$ python3 -q
>>> import numpy as np
>>> np.set_printoptions(suppress=True, linewidth=100)
>>> K = np.array([[-0.5, 2.2, 1.5, -1.6, 0.0],
...     [0.5, 1.5, -0.4, 0.1, -1.5],
...     [-0.4, -1.7, 1.4, -0.9, 0.7]])
>>> K[:, 0] *= 3
>>> K.round(2)
array([[-1.5,  2.2,  1.5, -1.6,  0. ],
       [ 1.5,  1.5, -0.4,  0.1, -1.5],
       [-1.2, -1.7,  1.4, -0.9,  0.7]])
>>> ang = np.radians(30)
>>> r_ = np.eye(5)
>>> r_[0, 0] = r_[4, 4] = np.cos(ang)
>>> r_[0, 4], r_[4, 0] = -np.sin(ang), np.sin(ang)
>>> r_.round(2)
array([[ 0.87,  0.  ,  0.  ,  0.  , -0.5 ],
       [ 0.  ,  1.  ,  0.  ,  0.  ,  0.  ],
       [ 0.  ,  0.  ,  1.  ,  0.  ,  0.  ],
       [ 0.  ,  0.  ,  0.  ,  1.  ,  0.  ],
       [ 0.5 ,  0.  ,  0.  ,  0.  ,  0.87]])
>>> B = K @ r_.T
>>> np.round(np.abs(B - K).max(axis=0), 2)
array([0.55, 0.  , 0.  , 0.  , 0.95])
>>> np.round(np.linalg.svd(K, compute_uv=False), 2), np.round(np.linalg.svd(B, compute_uv=False), 2)
(array([3.72, 3.4 , 1.02]), array([3.72, 3.4 , 1.02]))
>>> vec = np.array([-2, -3, 2, 2, -2])
>>> h1 = np.maximum(K @ vec, 0)
>>> np.round(K * (h1 > 1e-9)[:, None], 2)
array([[-0. ,  0. ,  0. , -0. ,  0. ],
       [ 0. ,  0. , -0. ,  0. , -0. ],
       [-1.2, -1.7,  1.4, -0.9,  0.7]])
>>> np.round(K.T @ h1, 2)
array([ -8.52, -12.07,   9.94,  -6.39,   4.97])
>>> np.round(np.tanh(K @ vec), 2)
array([-1., -1.,  1.])
>>> B = K / np.sqrt((K ** 2).mean(axis=1, keepdims=True))
>>> B[1].round(2)
array([ 1.28,  1.28, -0.34,  0.09, -1.28])
>>> np.linalg.matrix_rank(B) == np.linalg.matrix_rank(K)
np.True_
>>> u = np.array([-1, 3, 3, 3, -2]) + 0.5
>>> J = np.outer(u, u) / (u @ u)
>>> J.round(2)
array([[ 0.01, -0.04, -0.04, -0.04,  0.02],
       [-0.04,  0.31,  0.31,  0.31, -0.13],
       [-0.04,  0.31,  0.31,  0.31, -0.13],
       [-0.04,  0.31,  0.31,  0.31, -0.13],
       [ 0.02, -0.13, -0.13, -0.13,  0.06]])
>>> # equal to its transpose
>>> round(np.linalg.norm(J, 2) / np.linalg.norm(J), 2)
np.float64(1.0)
>>> np.linalg.cond(J) > 100
np.True_
>>> [round(float(x), 2) for x in np.linalg.svd(J, compute_uv=False)[:3]]
[1.0, 0.0, 0.0]
>>> left, sig, vt = np.linalg.svd(J)
>>> evecs = vt[:(sig > 1e-8).sum()]
>>> rng = np.random.default_rng(403)
>>> vec = J[4] + -1 * J[3] + rng.integers(2) * np.eye(5)[3]
>>> vec.round(2)
array([ 0.06, -0.45, -0.45,  0.55,  0.19])
>>> np.linalg.matrix_rank(np.vstack([J, vec]))
np.int64(2)
>>> np.allclose(evecs.T @ evecs @ vec, vec)
False
>>> np.abs(np.diag(np.linalg.qr(J)[1])) > 1e-9
array([ True, False, False, False, False])
>>> np.round(J @ np.linalg.pinv(J) @ J, 2)
array([[ 0.01, -0.04, -0.04, -0.04,  0.02],
       [-0.04,  0.31,  0.31,  0.31, -0.13],
       [-0.04,  0.31,  0.31,  0.31, -0.13],
       [-0.04,  0.31,  0.31,  0.31, -0.13],
       [ 0.02, -0.13, -0.13, -0.13,  0.06]])
>>> np.unique(J.round(6), axis=0).shape
(3, 5)
>>> np.allclose(J[:-1].T @ np.linalg.lstsq(J[:-1].T, J[-1])[0], J[-1])
True
>>> np.round(np.trace(np.linalg.pinv(J) @ J), 2)
np.float64(1.0)
>>> ev, evecs = np.linalg.eigh(J)
>>> vec = np.array([-2, -4, 4, 4, 2])
>>> round(np.abs(J).sum(axis=1).max(), 2), round(np.abs(ev).max(), 2)
(np.float64(1.11), np.float64(1.0))
>>> np.round(evecs * np.maximum(ev, 0) @ evecs.T, 2)
array([[ 0.01, -0.04, -0.04, -0.04,  0.02],
       [-0.04,  0.31,  0.31,  0.31, -0.13],
       [-0.04,  0.31,  0.31,  0.31, -0.13],
       [-0.04,  0.31,  0.31,  0.31, -0.13],
       [ 0.02, -0.13, -0.13, -0.13,  0.06]])
>>> left, sig, vt = np.linalg.svd(J)
>>> sig.round(2) + 0
array([1., 0., 0., 0., 0.])
>>> B = left[:, :1] @ np.diag(sig[:1]) @ vt[:1]
>>> round(float(np.abs(J - B).max()), 2)
0.0
>>> np.linalg.matrix_rank(J, rtol=0.05)
np.int64(1)
>>> E = np.load("data.npy")
>>> E
array([[ 6,  2,  4,  0,  6],
       [ 6, 29,  9,  9,  8],
       [ 9,  2, 19,  4,  8],
       [ 6,  8,  6,  2,  7],
       [ 6,  9,  4,  7,  5]])
>>> blk = np.stack([E, -3 * E, E[::-1]])
>>> np.linalg.matrix_rank(blk.reshape(3, -1))
np.int64(2)
>>> np.einsum("bij,cij->bc", blk, blk)
array([[ 2117, -6351,  1518],
       [-6351, 19053, -4554],
       [ 1518, -4554,  2117]])
>>> blk.shape
(3, 5, 5)
>>> blk.sum(axis=0)
array([[ -6,   5,  -4,   7,  -7],
       [ -6, -50, -12, -16,  -9],
       [ -9,  -2, -19,  -4,  -8],
       [ -6,  13,  -3,   5,  -6],
       [ -6, -16,  -4, -14,  -4]])
>>> vec = np.array([8, -5, 2, 4, 4])
>>> target = E @ vec
>>> target
array([ 70, -11, 148,  56,  59])
>>> np.round(np.linalg.solve(E, 3 * target), 2)
array([ 24., -15.,   6.,  12.,  12.])
>>> np.round(np.linalg.solve(E, target), 2)
array([ 8., -5.,  2.,  4.,  4.])
>>> u, g = E[0], E[4]
>>> u @ u
np.int64(92)
>>> p = (u @ g) / (u @ u) * u
>>> np.round(g - p, 2)
array([-0.52,  6.83, -0.35,  7.  , -1.52])
>>> np.outer(u, g)
array([[36, 54, 24, 42, 30],
       [12, 18,  8, 14, 10],
       [24, 36, 16, 28, 20],
       [ 0,  0,  0,  0,  0],
       [36, 54, 24, 42, 30]])
>>> np.trace(E)
np.int64(61)
>>> assert E == E.T
Traceback (most recent call last):
  File "<python-input-67>", line 1, in <module>
    assert E == E.T
           ^^^^^^^^
ValueError: The truth value of an array with more than one element is ambiguous. Use a.any() or a.all()
>>> np.round(np.abs(np.linalg.eigvals(E)).max(), 2)
np.float64(40.18)
>>> (E + E.T) / 2
array([[ 6. ,  4. ,  6.5,  3. ,  6. ],
       [ 4. , 29. ,  5.5,  8.5,  8.5],
       [ 6.5,  5.5, 19. ,  5. ,  6. ],
       [ 3. ,  8.5,  5. ,  2. ,  7. ],
       [ 6. ,  8.5,  6. ,  7. ,  5. ]])
>>> def softmax(z):
...     e = np.exp(z - z.max(axis=-1, keepdims=True))
...     return e / e.sum(axis=-1, keepdims=True)
... 
>>> np.round(softmax(E).sum(axis=1), 2)
array([1., 1., 1., 1., 1.])
>>> np.round(softmax(10 * E[0]), 2) + 0
array([0.5, 0. , 0. , 0. , 0.5])
>>> np.round(softmax(E[0]), 2) + 0
array([0.46, 0.01, 0.06, 0.  , 0.46])
>>> att = E @ E.T / np.sqrt(5)
>>> np.round(softmax(att), 2) + 0
array([[0.  , 0.14, 0.86, 0.  , 0.  ],
       [0.  , 1.  , 0.  , 0.  , 0.  ],
       [0.  , 0.  , 1.  , 0.  , 0.  ],
       [0.  , 1.  , 0.  , 0.  , 0.  ],
       [0.  , 1.  , 0.  , 0.  , 0.  ]])
>>> softmax(att).round(6).argmax(axis=1)
array([2, 1, 2, 1, 1])
>>> np.round(softmax(att + np.triu(np.full(att.shape, -np.inf), 1)), 2) + 0
array([[1., 0., 0., 0., 0.],
       [0., 1., 0., 0., 0.],
       [0., 0., 1., 0., 0.],
       [0., 1., 0., 0., 0.],
       [0., 1., 0., 0., 0.]])
>>> mat = np.load("layer8.npy")
>>> mat
array([[1., 0.],
       [0., 1.]])
>>> B = mat / np.linalg.norm(mat, axis=1, keepdims=True)
>>> C2 = B @ B.T
>>> (C2 - 2 * np.eye(2)).round(6).argmax(axis=1)
array([1, 0])
>>> (np.abs(C2) > 0.9).astype(int)
array([[1, 0],
       [0, 1]])
>>> np.degrees(np.arccos(np.clip(C2[0, 1], -1, 1)))
np.float64(90.0)
>>> np.round(np.linalg.norm(B, axis=1), 2)
array([1., 1.])
>>> C2
array([[1., 0.],
       [0., 1.]])
>>> ev, evecs = np.linalg.eigh(mat)
>>> vec = np.array([-3, -9])
>>> np.round(np.linalg.eigvalsh(mat[1:, 1:]), 2)
array([1.])
>>> evecs * np.maximum(ev, 0) @ evecs.T
array([[1., 0.],
       [0., 1.]])
>>> evecs * np.sqrt(ev) @ evecs.T
array([[1., 0.],
       [0., 1.]])
>>> vec @ mat @ vec
np.float64(90.0)
>>> round(float(np.linalg.eigvals(J).sum().real), 2)
1.0
>>> np.round(np.linalg.det(J.T), 2)
np.float64(0.0)
>>> np.round(np.poly(J), 2) + 0
array([ 1., -1.,  0.,  0.,  0.,  0.])
>>> np.round(np.linalg.det(J[::-1]), 2)
np.float64(0.0)
>>> arr = np.loadtxt("test18.csv", delimiter=",")
>>> arr.round(2)
array([[-0.95,  0.68,  1.22],
       [ 0.68, -0.48, -0.87],
       [ 1.22, -0.87, -1.57]])
>>> # null space of dimension 2
>>> labels = rng.permutation(3)
>>> labels
array([0, 1, 2])
>>> B = arr[labels][:, labels]
>>> B.round(2)
array([[-0.95,  0.68,  1.22],
       [ 0.68, -0.48, -0.87],
       [ 1.22, -0.87, -1.57]])
>>> round(np.trace(B), 2)
np.float64(-3.0)
